In [1]: import numpy as np

In [2]: import numpy.linalg as la

In [3]: np.set_printoptions(precision=2, suppress=True, linewidth=140, legacy="1.25")

In [4]: E = np.loadtxt("block11.csv", delimiter=",")

In [5]: E
Out[5]: 
array([[-0.1,  0.4, -0.2],
       [ 1.5, -0.2, -1.5],
       [ 0.7,  2.1,  1.4],
       [-0.5,  1. , -0.3],
       [-0.5, -0.1,  0.4],
       [ 0.4, -1.2,  0.2],
       [-0.9,  0.5,  1.3],
       [ 0.4,  1.6, -0.5],
       [ 1.4,  1.9, -0.3],
       [-0.2, -0.4, -0.5],
       [-0.7, -0.5, -0.6],
       [-0.1,  0.7,  1.6],
       [-4. ,  1.5,  4.5],
       [-0.8, -0.8,  0.1],
       [-0.1,  0.9,  0.2],
       [ 0.5,  0.4, -0.9],
       [ 0.4,  0.5,  1.1],
       [-1.8, -1. ,  0.6],
       [ 0.1, -0.7,  0.3],
       [ 0.8,  2. ,  0.2],
       [-1.1, -0.3, -0.6]])

In [6]: Y = np.array([[7, -4, 7], [5, -9, 0], [7, 1, -3]])

In [7]: la.matrix_rank(np.vstack([E, Y.T]))
Out[7]: 3

In [8]: np.vstack([E, Y.T]).shape
Out[8]: (24, 3)

In [9]: cen = (E - E.mean(axis=0)) / E.std(axis=0)

In [10]: cen.std(axis=0)
Out[10]: array([1., 1., 1.])

In [11]: c = la.lstsq(np.delete(cen, 1, axis=1), cen[:, 1])[0]

In [12]: np.round(1 - np.var(cen[:, 1] - np.delete(cen, 1, axis=1) @ c), 2)
Out[12]: 0.33

In [13]: c
Out[13]: array([0.65, 0.74])

In [14]: J = np.loadtxt("mat.csv", delimiter=",")

In [15]: J
Out[15]: 
array([[-0.97,  0.87,  0.68],
       [-0.2 ,  0.75,  0.57],
       [ 0.05,  1.61,  0.86],
       [-0.9 ,  0.9 ,  0.55],
       [-1.28, -0.07,  0.05],
       [-3.09, -1.45, -0.55],
       [ 1.16,  2.31,  1.27],
       [ 0.8 ,  1.42,  0.79],
       [-0.54,  0.05, -0.01],
       [ 0.03,  1.79,  1.08],
       [-0.35,  0.77,  0.54],
       [-2.9 , -1.66, -0.3 ],
       [ 1.23,  2.36,  1.15],
       [ 1.13,  2.28,  1.16],
       [-0.68, -0.01,  0.02],
       [ 0.16,  1.62,  0.8 ]])

In [16]: C2 = J.T @ J

In [17]: C2
Out[17]: 
array([[27.07, 16.98,  6.07],
       [16.98, 34.13, 17.25],
       [ 6.07, 17.25,  9.23]])

In [18]: np.allclose(C2, C2.T)
Out[18]: True
